% python3 -q
>>> import numpy as np
>>> from numpy import linalg as LA
>>> np.set_printoptions(precision=4, suppress=True, linewidth=100)
>>> X = np.load("mat.npy")
>>> print(X)
[[-2  2 -2  2 -2  2]
 [ 1  2  1  2  1  2]
 [-3 -1 -3 -1 -3 -1]
 [-2  2 -2  2 -2  2]
 [ 1  2  1  2  1  2]
 [-3 -1 -3 -1 -3 -1]]
>>> rng = np.random.default_rng(78)
>>> z = rng.permutation(6)
>>> z
array([2, 0, 4, 1, 3, 5])
>>> other = X[z][:, z]
>>> other
array([[-3, -3, -3, -1, -1, -1],
       [-2, -2, -2,  2,  2,  2],
       [ 1,  1,  1,  2,  2,  2],
       [ 1,  1,  1,  2,  2,  2],
       [-2, -2, -2,  2,  2,  2],
       [-3, -3, -3, -1, -1, -1]])
>>> np.trace(other)
np.int64(-1)
>>> np.allclose(other, X)
False
>>> np.allclose(X[:-1].T @ LA.lstsq(X[:-1].T, X[-1])[0], X[-1])
True
>>> print(np.abs(np.diag(LA.qr(X)[1])) > 1e-9)
[ True  True False False False False]
>>> np.unique(X.round(6), axis=0).shape
(3, 6)
>>> U, sigma, Vt = LA.svd(X)
>>> V = Vt[:(sigma > 1e-8).sum()]
>>> x = X[4] + 3 * X[5] + rng.integers(2) * np.eye(6)[3]
>>> x
array([-8., -1., -8., -1., -8., -1.])
>>> print(np.diag(V.T @ V))
[0.3333 0.3333 0.3333 0.3333 0.3333 0.3333]
>>> print(LA.matrix_rank(np.vstack([X, x])))
2
>>> np.round(V.T @ V, 4) + 0
array([[0.3333, 0.    , 0.3333, 0.    , 0.3333, 0.    ],
       [0.    , 0.3333, 0.    , 0.3333, 0.    , 0.3333],
       [0.3333, 0.    , 0.3333, 0.    , 0.3333, 0.    ],
       [0.    , 0.3333, 0.    , 0.3333, 0.    , 0.3333],
       [0.3333, 0.    , 0.3333, 0.    , 0.3333, 0.    ],
       [0.    , 0.3333, 0.    , 0.3333, 0.    , 0.3333]])
>>> LA.cond(X) > 100
np.True_
>>> round(float(LA.norm(X, 2) / LA.norm(X)), 4)
0.7855
>>> np.argsort(-LA.norm(X, axis=0).round(6), kind="stable")[:3]
array([0, 2, 4])
>>> arr = np.array([[-0.4, 0.7, 0.3, 0.4, 0.3, -1.7, -0.1, -0.8],
...     [-1.2, 0.2, -1.1, -1.6, 0.3, -0.3, 0.8, 2.1],
...     [-1.1, 0.9, -1.2, -0.3, 1.5, 0.0, 0.2, 0.1],
...     [-1.0, -0.2, -0.3, -0.3, 1.0, 1.0, -1.4, -0.1]])
>>> arr[3] = arr[0] + 0.3 * rng.normal(size=8)
>>> arr
array([[-0.4   ,  0.7   ,  0.3   ,  0.4   ,  0.3   , -1.7   , -0.1   , -0.8   ],
       [-1.2   ,  0.2   , -1.1   , -1.6   ,  0.3   , -0.3   ,  0.8   ,  2.1   ],
       [-1.1   ,  0.9   , -1.2   , -0.3   ,  1.5   ,  0.    ,  0.2   ,  0.1   ],
       [-0.187 ,  0.597 ,  0.3139,  0.6168,  1.059 , -1.8441,  0.059 , -0.5335]])
>>> other = np.array([[4, 5],
...     [-3, -2],
...     [1, -3],
...     [2, 3],
...     [-2, -3],
...     [0, -2],
...     [5, -4],
...     [-3, 5]])
>>> print(LA.matrix_rank(np.vstack([arr, other.T])))
6
>>> other.T @ arr.T
array([[ -1.3   , -12.6   , -11.2   ,  -1.2143],
       [ -4.2   ,  -0.9   ,  -9.4   ,  -3.6126]])
>>> np.einsum("ik,kj->ji", arr, other)
array([[ -1.3   , -12.6   , -11.2   ,  -1.2143],
       [ -4.2   ,  -0.9   ,  -9.4   ,  -3.6126]])
>>> LA.matrix_rank(arr @ other)
np.int64(2)
